% ipython --no-banner

In [1]: import numpy as np

In [2]: np.set_printoptions(precision=2, suppress=True, linewidth=140)

In [3]: arr = np.load("test12.npy")

In [4]: arr
Out[4]: 
array([[ -0.9,   0.9,  -0.1,   1.6,  -1.4],
       [  0.5,   0.4,   0.7,   0. ,   0. ],
       [  0.6,   0.1,  -0.3,  -0.8,  -2.4],
       [ -0.2,   1.2,  -0.5,   0.3,  -1. ],
       [ -0.1,   1. ,   0.1,  -0.2,  -0.3],
       [  1.1,   1.9,  -0.3,  -0.8,  -0.9],
       [  0.2,   2.6,   0.8,   0.6,   1.4],
       [ -3. ,  12. , -15. ,  -3. ,   6. ],
       [  0. ,   0. ,   0.8,   0.8,   0. ],
       [  1.1,   0.1,   1.5,   0. ,   1.3],
       [ -1. ,  -1.1,   1.6,   1.1,   0.2]])

In [5]: Ac = arr - arr.mean(axis=0)

In [6]: vecs = np.linalg.svd(Ac)[2][:1]

In [7]: M2 = Ac - Ac @ vecs.T @ vecs

In [8]: np.cov(Ac @ vecs.T, rowvar=False)
Out[8]: array(39.46)

In [9]: (Ac @ vecs.T).std(axis=0)
Out[9]: array([5.99])

In [10]: C2 = np.cov(arr, rowvar=False)

In [11]: np.median(arr, axis=0)
Out[11]: array([0. , 0.9, 0.1, 0. , 0. ])

In [12]: C2.shape
Out[12]: (5, 5)

In [13]: D = np.linalg.norm(arr[:, None] - arr[None], axis=-1)

In [14]: np.flatnonzero(D[7] < D.mean() / 2)
Out[14]: array([7])

In [15]: print(np.linalg.matrix_rank(D ** 2))
7

In [16]: np.unravel_index(D.round(6).argmax(), D.shape)
Out[16]: (np.int64(7), np.int64(10))

In [17]: E = np.array([[1, 1, -1, -1, -1, -1, 1, 1],
    ...:     [1, 1, -1, -1, 1, 1, -1, -1],
    ...:     [1, 1, 1, 1, -1, -1, -1, -1]])

In [18]: U, sig, VT = np.linalg.svd(E, full_matrices=False)

In [19]: np.round(U.T @ U, 2) + 0
Out[19]: 
array([[1., 0., 0.],
       [0., 1., 0.],
       [0., 0., 1.]])

In [20]: np.round(U.T @ E @ VT.T, 2) + 0
Out[20]: 
array([[2.83, 0.  , 0.  ],
       [0.  , 2.83, 0.  ],
       [0.  , 0.  , 2.83]])

In [21]: (sig > 1e-8).sum()
Out[21]: np.int64(3)

In [22]: print(round(np.linalg.norm(E, "nuc"), 2))
8.49

In [23]: np.linalg.norm(E, axis=2)
AxisError: axis 2 is out of bounds for array of dimension 2


In [24]: np.linalg.norm(E, axis=1)
Out[24]: array([2.83, 2.83, 2.83])

In [25]: E[0] @ E[1]
Out[25]: np.int64(0)

In [26]: theta = np.radians(60)

In [27]: Rm = np.eye(8)

In [28]: Rm[2, 2] = Rm[7, 7] = np.cos(theta)

In [29]: Rm[2, 7], Rm[7, 2] = -np.sin(theta), np.sin(theta)

In [30]: Rm
Out[30]: 
array([[ 1.  ,  0.  ,  0.  ,  0.  ,  0.  ,  0.  ,  0.  ,  0.  ],
       [ 0.  ,  1.  ,  0.  ,  0.  ,  0.  ,  0.  ,  0.  ,  0.  ],
       [ 0.  ,  0.  ,  0.5 ,  0.  ,  0.  ,  0.  ,  0.  , -0.87],
       [ 0.  ,  0.  ,  0.  ,  1.  ,  0.  ,  0.  ,  0.  ,  0.  ],
       [ 0.  ,  0.  ,  0.  ,  0.  ,  1.  ,  0.  ,  0.  ,  0.  ],
       [ 0.  ,  0.  ,  0.  ,  0.  ,  0.  ,  1.  ,  0.  ,  0.  ],
       [ 0.  ,  0.  ,  0.  ,  0.  ,  0.  ,  0.  ,  1.  ,  0.  ],
       [ 0.  ,  0.  ,  0.87,  0.  ,  0.  ,  0.  ,  0.  ,  0.5 ]])

In [31]: M2 = E @ Rm.T

In [32]: np.allclose(np.linalg.norm(E, axis=1), np.linalg.norm(M2, axis=1))
Out[32]: True

In [33]: np.allclose(E @ E.T, M2 @ M2.T)
Out[33]: True

In [34]: round(float(np.linalg.det(Rm)), 2), np.trace(Rm)
Out[34]: (1.0, np.float64(7.0))

In [35]: print(E.sum(axis=0))
[ 3  3 -1 -1 -1 -1 -1 -1]

In [36]: np.unravel_index(np.abs(E).argmax(), E.shape)
Out[36]: (np.int64(0), np.int64(0))

In [37]: E - E[0]
Out[37]: 
array([[ 0,  0,  0,  0,  0,  0,  0,  0],
       [ 0,  0,  0,  0,  2,  2, -2, -2],
       [ 0,  0,  2,  2,  0,  0, -2, -2]])

In [38]: E.mean(axis=0)
Out[38]: array([ 1.  ,  1.  , -0.33, -0.33, -0.33, -0.33, -0.33, -0.33])

In [39]: np.abs(E).max()
Out[39]: np.int64(1)

In [40]: feats = np.loadtxt("data.csv", delimiter=",")

In [41]: feats
Out[41]: 
array([[-16.63,   0.07,  -2.64],
       [  9.09,  -0.51,   1.47],
       [ 23.41,   0.01,   4.06],
       [ 43.19,   0.2 ,  -0.2 ],
       [  9.43,  -0.54,  -3.15],
       [ -7.34,   0.31,  -0.75],
       [ 12.74,  -0.16,  -6.49],
       [ 15.51,   1.65,   4.27],
       [-20.27,   0.18,  -4.94],
       [ 11.11,  -1.85,  -0.1 ],
       [  4.87,   0.65,   3.19],
       [-20.45,  -0.86,   0.07],
       [ 26.99,   0.58,   3.29],
       [-11.11,  -0.69,  -2.06],
       [ 32.56,   0.28,  -3.41],
       [ -2.71,  -0.59,   6.99],
       [-40.48,  -0.11,  -6.02],
       [-14.98,   0.24,   0.47],
       [ -4.31,  -0.54,  -2.38],
       [ -2.36,   0.86,   4.38],
       [ 12.66,   0.03,   8.29],
       [ -8.24,   0.74,  -2.8 ],
       [ -1.21,  -1.3 ,   4.57],
       [-15.22,  -0.61,  -3.43],
       [ 22.32,   0.62,  -5.2 ],
       [  8.89,   0.2 ,  -3.18],
       [ 46.12,   0.11,  -3.45]])

In [42]: def softmax(z):
    ...:     e = np.exp(z - z.max(axis=-1, keepdims=True))
    ...:     return e / e.sum(axis=-1, keepdims=True)
    ...: 

In [43]: softmax(feats).sum(axis=1)
Out[43]: array([1., 1., 1., 1., 1., 1., 1., 1., 1., 1., 1., 1., 1., 1., 1., 1., 1., 1., 1., 1., 1., 1., 1., 1., 1., 1., 1.])

In [44]: np.round(softmax(feats[7] + -2), 2) + 0
Out[44]: array([1., 0., 0.])

In [45]: att = feats @ feats.T / np.sqrt(3)

In [46]: softmax(att)[7] @ feats
Out[46]: array([46.12,  0.11, -3.45])

In [47]: print(softmax(att).round(6).argmax(axis=1))
[16 26 26 26 26 16 26 26 16 26 26 16 26 16 26 16 16 16 16 16 26 16 15 16 26 26 26]

In [48]: f = np.array([8, 5])

In [49]: print(np.cross(E[0, :3], E[1, :3]))
[0 0 0]

In [50]: print(np.array([np.convolve(row, f, "same") for row in E]))
[[  8  13  -3 -13 -13 -13   3  13]
 [  8  13  -3 -13   3  13  -3 -13]
 [  8  13  13  13  -3 -13 -13 -13]]

In [51]: np.correlate(E[0], E[1], "full")
Out[51]: array([-1, -2,  1,  4,  1, -2, -1,  0,  1,  2, -1, -4, -1,  2,  1])
